In [1]: import numpy as np

In [2]: from numpy import linalg as LA

In [3]: np.set_printoptions(suppress=True, linewidth=140)

In [4]: arr = np.load("a.npy")

In [5]: arr.round(3)
Out[5]: 
array([[ 1.   ,  0.   ,  0.   ,  0.   ],
       [ 0.   ,  0.5  ,  0.   ,  0.866],
       [ 0.   ,  0.   ,  1.   ,  0.   ],
       [ 0.   , -0.866,  0.   ,  0.5  ]])

In [6]: hat = np.triu(np.array([[-4, -2, 0, 2], [-1, -4, 5, 1], [-4, -3, -2, -4], [-1, -5, 4, 5]]), 1) + np.eye(4)

In [7]: other = hat @ arr @ LA.inv(hat)

In [8]: round(LA.det(other), 3)
Out[8]: np.float64(1.0)

In [9]: np.round(hat @ arr - arr @ hat, 3)
Out[9]: 
array([[ 0.   , -0.732,  0.   , -2.732],
       [ 0.   , -0.866,  2.5  ,  0.   ],
       [ 0.   ,  3.464,  0.   ,  2.   ],
       [ 0.   ,  0.   ,  4.33 ,  0.866]])

In [10]: round(float(np.trace(other)), 3), np.trace(arr)
Out[10]: (3.0, np.float64(3.0))

In [11]: np.round(np.poly(other), 3)
Out[11]: array([ 1., -3.,  4., -3.,  1.])

In [12]: other = LA.inv(arr)

In [13]: other.round(3)
Out[13]: 
array([[ 1.   ,  0.   ,  0.   ,  0.   ],
       [-0.   ,  0.5  , -0.   , -0.866],
       [ 0.   ,  0.   ,  1.   ,  0.   ],
       [ 0.   ,  0.866,  0.   ,  0.5  ]])

In [14]: (np.abs(other) > 1e-9).astype(int)
Out[14]: 
array([[1, 0, 0, 0],
       [0, 1, 0, 1],
       [0, 0, 1, 0],
       [0, 1, 0, 1]])

In [15]: round(float(LA.cond(arr)), 3)
Out[15]: 1.0

In [16]: np.round(arr @ other, 3) + 0
Out[16]: 
array([[1., 0., 0., 0.],
       [0., 1., 0., 0.],
       [0., 0., 1., 0.],
       [0., 0., 0., 1.]])

In [17]: np.round(LA.det(arr) * other, 3)
Out[17]: 
array([[ 1.   ,  0.   ,  0.   ,  0.   ],
       [-0.   ,  0.5  , -0.   , -0.866],
       [ 0.   ,  0.   ,  1.   ,  0.   ],
       [ 0.   ,  0.866,  0.   ,  0.5  ]])

In [18]: np.allclose(other, arr.T)
Out[18]: True

In [19]: np.round(arr.T @ arr, 3) + 0
Out[19]: 
array([[1., 0., 0., 0.],
       [0., 1., 0., 0.],
       [0., 0., 1., 0.],
       [0., 0., 0., 1.]])

In [20]: np.round(LA.svd(arr, compute_uv=False), 3)
Out[20]: array([1., 1., 1., 1.])

In [21]: rng = np.random.default_rng(78314)

In [22]: idx = rng.integers(0, 3, 7)

In [23]: feats = (idx[:, None] == idx) * 3 + np.eye(7)

In [24]: feats
Out[24]: 
array([[4., 0., 3., 0., 3., 3., 0.],
       [0., 4., 0., 3., 0., 0., 3.],
       [3., 0., 4., 0., 3., 3., 0.],
       [0., 3., 0., 4., 0., 0., 3.],
       [3., 0., 3., 0., 4., 3., 0.],
       [3., 0., 3., 0., 3., 4., 0.],
       [0., 3., 0., 3., 0., 0., 4.]])

In [25]: # symmetric

In [26]: evals, vecs = LA.eigh(feats)

In [27]: vec = np.array([8, -7, -4, 9, -5, 2, 3])

In [28]: np.round(LA.eigvalsh(feats[1:, 1:]), 3)
Out[28]: array([ 1.,  1.,  1.,  1., 10., 10.])

In [29]: np.round(vecs * np.abs(evals) @ vecs.T, 3) + 0
Out[29]: 
array([[4., 0., 3., 0., 3., 3., 0.],
       [0., 4., 0., 3., 0., 0., 3.],
       [3., 0., 4., 0., 3., 3., 0.],
       [0., 3., 0., 4., 0., 0., 3.],
       [3., 0., 3., 0., 4., 3., 0.],
       [3., 0., 3., 0., 3., 4., 0.],
       [0., 3., 0., 3., 0., 0., 4.]])

In [30]: np.round(vecs * np.maximum(evals, 0) @ vecs.T, 3) + 0
Out[30]: 
array([[4., 0., 3., 0., 3., 3., 0.],
       [0., 4., 0., 3., 0., 0., 3.],
       [3., 0., 4., 0., 3., 3., 0.],
       [0., 3., 0., 4., 0., 0., 3.],
       [3., 0., 3., 0., 4., 3., 0.],
       [3., 0., 3., 0., 3., 4., 0.],
       [0., 3., 0., 3., 0., 0., 4.]])

In [31]: round(float(vec @ feats @ vec / (vec @ vec)), 3), round(float(evals[0]), 3), evals[-1]
Out[31]: (1.315, 1.0, np.float64(13.0))

In [32]: (feats != 0).astype(int)
Out[32]: 
array([[1, 0, 1, 0, 1, 1, 0],
       [0, 1, 0, 1, 0, 0, 1],
       [1, 0, 1, 0, 1, 1, 0],
       [0, 1, 0, 1, 0, 0, 1],
       [1, 0, 1, 0, 1, 1, 0],
       [1, 0, 1, 0, 1, 1, 0],
       [0, 1, 0, 1, 0, 0, 1]])

In [33]: np.round(np.sort(LA.eigvals(feats).real), 3)
Out[33]: array([ 1.,  1.,  1.,  1.,  1., 10., 13.])

In [34]: (LA.matrix_power((feats != 0) + (feats.T != 0) + np.eye(7), 7) > 0).astype(int)
Out[34]: 
array([[1, 0, 1, 0, 1, 1, 0],
       [0, 1, 0, 1, 0, 0, 1],
       [1, 0, 1, 0, 1, 1, 0],
       [0, 1, 0, 1, 0, 0, 1],
       [1, 0, 1, 0, 1, 1, 0],
       [1, 0, 1, 0, 1, 1, 0],
       [0, 1, 0, 1, 0, 0, 1]])

In [35]: other = feats + rng.integers(-2, 3, (7, 2)) @ rng.integers(-2, 3, (2, 7))

In [36]: other
Out[36]: 
array([[ 1., -1.,  3.,  2.,  3.,  4., -1.],
       [-2.,  2.,  4.,  3.,  0.,  4., -1.],
       [ 5.,  2.,  0.,  0.,  3., -1.,  4.],
       [-3.,  4., -6.,  8.,  0., -4.,  7.],
       [ 6., -1.,  9., -4.,  4.,  7., -4.],
       [ 3.,  2., -3.,  2.,  3., -1.,  5.],
       [ 2.,  1.,  8., -1.,  0.,  6., -2.]])

In [37]: other - feats
Out[37]: 
array([[-3., -1.,  0.,  2.,  0.,  1., -1.],
       [-2., -2.,  4.,  0.,  0.,  4., -4.],
       [ 2.,  2., -4.,  0.,  0., -4.,  4.],
       [-3.,  1., -6.,  4.,  0., -4.,  4.],
       [ 3., -1.,  6., -4.,  0.,  4., -4.],
       [ 0.,  2., -6.,  2.,  0., -5.,  5.],
       [ 2., -2.,  8., -4.,  0.,  6., -6.]])

In [38]: np.round(LA.svd(other - feats, compute_uv=False), 3) + 0
Out[38]: array([22.632,  7.602,  0.   ,  0.   ,  0.   ,  0.   ,  0.   ])
